% ipython --no-banner

In [1]: import numpy as np

In [2]: from numpy import linalg as LA

In [3]: np.set_printoptions(precision=2, suppress=True, linewidth=120)

In [4]: rd = lambda a: np.round(a, 2) + 0

In [5]: J = np.array([[0.4, 0.8, -2.4, -0.5, 0.8],
   ...:     [-1.2, 0.0, 0.3, -0.1, -0.6],
   ...:     [-0.5, 0.6, -1.4, 1.5, 0.9],
   ...:     [0.2, 0.5, -0.4, 0.4, 0.0],
   ...:     [0.3, -2.3, 0.7, 0.5, -0.7],
   ...:     [-0.3, 0.3, -0.1, 0.7, -0.5],
   ...:     [-0.2, 0.3, 1.3, 0.0, -1.3],
   ...:     [0.1, 1.1, -1.0, 2.1, 0.1],
   ...:     [-0.3, -1.1, 1.5, -0.9, -0.9],
   ...:     [0.5, -0.7, 1.3, 0.3, -1.4]])

In [6]: J[2] *= 10

In [7]: J
Out[7]: 
array([[  0.4,   0.8,  -2.4,  -0.5,   0.8],
       [ -1.2,   0. ,   0.3,  -0.1,  -0.6],
       [ -5. ,   6. , -14. ,  15. ,   9. ],
       [  0.2,   0.5,  -0.4,   0.4,   0. ],
       [  0.3,  -2.3,   0.7,   0.5,  -0.7],
       [ -0.3,   0.3,  -0.1,   0.7,  -0.5],
       [ -0.2,   0.3,   1.3,   0. ,  -1.3],
       [  0.1,   1.1,  -1. ,   2.1,   0.1],
       [ -0.3,  -1.1,   1.5,  -0.9,  -0.9],
       [  0.5,  -0.7,   1.3,   0.3,  -1.4]])

In [8]: cov = np.cov(J, rowvar=False)

In [9]: rd(np.polyfit(J[:, 3], J[:, 0], 1))
Out[9]: array([-0.32,  0.01])

In [10]: rd(np.corrcoef(J.T))
Out[10]: 
array([[ 1.  , -0.86,  0.9 , -0.93, -0.92],
       [-0.86,  1.  , -0.93,  0.9 ,  0.92],
       [ 0.9 , -0.93,  1.  , -0.96, -1.  ],
       [-0.93,  0.9 , -0.96,  1.  ,  0.97],
       [-0.92,  0.92, -1.  ,  0.97,  1.  ]])

In [11]: np.argsort(-J.std(axis=0).round(6), kind="stable")
Out[11]: array([3, 2, 4, 1, 0])

In [12]: rd(J.std(axis=0))
Out[12]: array([1.56, 2.07, 4.39, 4.48, 2.92])

In [13]: C = np.array([[3, -3, 5, -2, 4, 4], [2, 1, -4, 2, -4, 5], [5, -5, -1, 4, 5, -2]])

In [14]: rng = np.random.default_rng(4152)

In [15]: M = rng.normal(size=(31, 3)) @ C + np.array([-3, 3, 1, 1, 2, 2])

In [16]: rd(M)
Out[16]: 
array([[ -8.71,   5.17,  16.86, -12.27,   5.24,   7.15],
       [  1.21,  -3.52,   3.46,   3.64,  10.92,  -3.65],
       [ -7.23,   6.05,   3.13,  -2.44,   0.1 ,   1.29],
       [  2.72,  -2.53,   0.03,   5.28,   7.41,   0.46],
       [ -7.5 ,   5.74,   5.75,  -4.21,   1.32,   2.03],
       [  2.91,   2.91, -11.96,  10.27,  -4.58,   6.42],
       [  3.08,  -5.87,   2.69,   5.84,  13.59,  -6.26],
       [ -0.18,   1.27,  -5.2 ,   6.8 ,   1.86,  -1.02],
       [ -3.12,  -2.52,   6.24,   1.37,  12.89, -10.3 ],
       [ -1.65,   0.08,   6.25,  -0.99,   7.14,   1.8 ],
       [ -2.43,   3.2 ,  -0.3 ,   1.76,   0.98,   3.02],
       [ -9.51,   6.6 ,  -7.17,   5.59,  -1.  , -13.07],
       [  0.94,   2.68,  -4.82,   5.17,  -1.43,   6.8 ],
       [ -7.63,   5.27,   5.54,  -3.63,   2.23,   0.02],
       [-10.95,  11.16,  -1.89,  -2.01,  -7.12,   1.65],
       [ -1.55,  -3.63,  14.01,  -4.09,  15.07,  -2.01],
       [ -5.41,   3.61,   7.33,  -4.07,   3.84,   2.92],
       [  2.1 ,  -1.29,  -1.12,   5.29,   5.45,   1.41],
       [  0.12,  -1.04,   3.21,   2.02,   7.27,   0.57],
       [  0.44,  -0.95,  11.74,  -4.81,   8.39,   9.68],
       [ -0.38,   1.21,  -1.88,   4.27,   2.71,   1.31],
       [  3.38,  -0.8 ,  -2.51,   5.77,   3.37,   5.23],
       [  0.6 ,   2.74,   0.87,   0.71,  -0.26,  11.29],
       [-12.09,  15.32,  -3.94,  -3.57, -14.06,   9.18],
       [  0.94,  -0.61,   1.37,   2.97,   5.57,   2.49],
       [ 10.76, -12.12,   3.05,   9.34,  19.05,  -3.19],
       [  1.2 ,  -2.72,   3.56,   2.92,   9.52,  -1.15],
       [-11.4 ,   8.42,   9.  ,  -8.27,   0.06,   2.12],
       [ -8.36,   5.51,  11.64,  -8.49,   3.44,   4.34],
       [  3.96,  -6.1 ,  13.95,  -2.97,  15.35,   5.99],
       [ -7.4 ,   8.93,   3.01,  -4.65,  -4.94,   9.49]])

In [17]: cen = M - M.mean(axis=0)

In [18]: evecs = LA.svd(cen)[2][:4]

In [19]: B = cen - cen @ evecs.T @ evecs

In [20]: LA.norm(B, axis=1).round(6).argmax()
Out[20]: np.int64(0)

In [21]: rd(np.cov(cen @ evecs.T, rowvar=False))
Out[21]: 
array([[112.03,   0.  ,   0.  ,   0.  ],
       [  0.  ,  74.76,   0.  ,   0.  ],
       [  0.  ,   0.  ,  29.41,   0.  ],
       [  0.  ,   0.  ,   0.  ,   0.  ]])

In [22]: rd((cen @ evecs.T).std(axis=0))
Out[22]: array([10.41,  8.51,  5.33,  0.  ])

In [23]: rd(np.diag(evecs.T @ evecs))
Out[23]: array([0.57, 0.39, 0.81, 0.79, 0.59, 0.86])

In [24]: rd(B.std(axis=0))
Out[24]: array([0., 0., 0., 0., 0., 0.])

In [25]: cov = np.cov(M, rowvar=False)

In [26]: rd(np.corrcoef(M.T))
Out[26]: 
array([[ 1.  , -0.89, -0.14,  0.7 ,  0.64, -0.07],
       [-0.89,  1.  , -0.19, -0.49, -0.92,  0.35],
       [-0.14, -0.19,  1.  , -0.76,  0.52,  0.1 ],
       [ 0.7 , -0.49, -0.76,  1.  ,  0.16, -0.37],
       [ 0.64, -0.92,  0.52,  0.16,  1.  , -0.43],
       [-0.07,  0.35,  0.1 , -0.37, -0.43,  1.  ]])

In [27]: rd(M.std(axis=0))
Out[27]: array([5.44, 5.5 , 6.48, 5.41, 7.  , 5.4 ])

In [28]: np.argwhere(np.triu(np.abs(np.corrcoef(M.T)) > 0.8, 1))
Out[28]: 
array([[0, 1],
       [1, 4]])

In [29]: np.argsort(-M.std(axis=0).round(6), kind="stable")
Out[29]: array([4, 2, 1, 0, 3, 5])

In [30]: rd(np.corrcoef(M[:, 1], M[:, 5])[0, 1])
Out[30]: np.float64(0.35)
